$ python3 -q
>>> import numpy as np
>>> import numpy.linalg as la
>>> np.set_printoptions(precision=3, suppress=True, linewidth=200)
>>> def tidy(a):
...     return np.round(a, 3) + 0
... 
>>> C = np.array([[-0.1, 0.8, 0.1, -2.0, -0.4],
...     [0.5, -1.2, -0.4, -0.3, 0.3],
...     [-0.1, 1.0, -0.2, -0.7, -0.2]])
>>> rng = np.random.default_rng(983346)
>>> J = np.array([[-1, 5, 2],
...     [-4, 2, 2],
...     [1, 1, -5],
...     [3, 2, 3],
...     [-3, -3, -3],
...     [-2, 1, 5],
...     [4, -2, 4],
...     [2, -1, -5],
...     [5, 4, 5],
...     [1, 5, 1],
...     [3, 2, 1],
...     [5, -2, -4],
...     [3, -3, -1],
...     [-3, 4, 0],
...     [3, 3, -1],
...     [-5, 2, 0],
...     [-3, 3, -3],
...     [-1, 5, 2],
...     [3, -3, 3],
...     [4, 4, -4],
...     [-3, 4, -5],
...     [-3, -5, -3],
...     [2, -2, -3],
...     [-1, 2, -4],
...     [-1, 2, -1],
...     [4, 1, -2],
...     [0, -2, 5],
...     [-4, -3, -3],
...     [1, -5, -1]]) @ C + 0.3 * rng.normal(size=(29, 5))
>>> tidy(J)
array([[  3.088,  -4.61 ,  -2.572,  -0.572,   0.986],
       [  1.288,  -3.28 ,  -1.626,   5.572,   1.406],
       [  0.278,  -5.346,   0.697,   0.882,   1.55 ],
       [  0.441,   2.911,  -1.316,  -8.349,  -1.183],
       [ -0.953,  -1.687,   1.238,   8.831,   1.1  ],
       [  0.267,   2.342,  -1.858,   0.465,   0.117],
       [ -1.932,   9.771,   0.086, -10.592,  -3.378],
       [ -0.166,  -1.938,   1.34 ,  -0.231,  -0.363],
       [  0.964,   3.661,  -2.56 , -14.497,  -1.607],
       [  2.61 ,  -4.305,  -2.125,  -4.245,   1.157],
       [  0.419,   0.695,  -0.7  ,  -7.215,  -0.719],
       [ -0.94 ,   2.212,   2.298,  -7.058,  -1.774],
       [ -1.608,   5.549,   1.687,  -4.22 ,  -1.716],
       [  2.639,  -7.005,  -1.294,   5.101,   2.733],
       [  1.124,  -2.308,  -0.556,  -6.273,  -0.539],
       [  0.596,  -6.321,  -1.74 ,   9.636,   2.387],
       [  1.726,  -9.29 ,  -1.024,   7.126,   3.057],
       [  2.894,  -4.442,  -2.68 ,  -1.196,   1.353],
       [ -1.474,   8.976,   0.576,  -6.807,  -2.252],
       [  2.217,  -5.853,  -0.317,  -6.521,   0.549],
       [  2.056, -12.055,  -0.974,   8.26 ,   3.51 ],
       [ -1.853,   0.108,   1.956,   9.98 ,   0.26 ],
       [ -0.709,   1.162,   1.433,  -0.955,  -0.577],
       [  1.738,  -7.334,  -0.394,   3.949,   2.176],
       [  1.144,  -4.1  ,  -0.729,   2.26 ,   0.843],
       [  0.285,   0.497,   0.376,  -7.114,  -1.405],
       [ -1.272,   7.125,  -0.575,  -3.482,  -1.507],
       [ -0.879,  -2.79 ,   1.577,  11.26 ,   0.757],
       [ -2.357,   5.878,   2.352,   0.762,  -2.393]])
>>> Xc = J - J.mean(axis=0)
>>> Uu, sigma, Vh = la.svd(Xc, full_matrices=False)
>>> tidy(np.abs(Vh[-1]))
array([0.309, 0.244, 0.379, 0.058, 0.835])
>>> tidy(sigma)
array([42.602, 22.3  ,  7.272,  1.855,  1.58 ])
>>> la.matrix_rank(Xc)
np.int64(5)
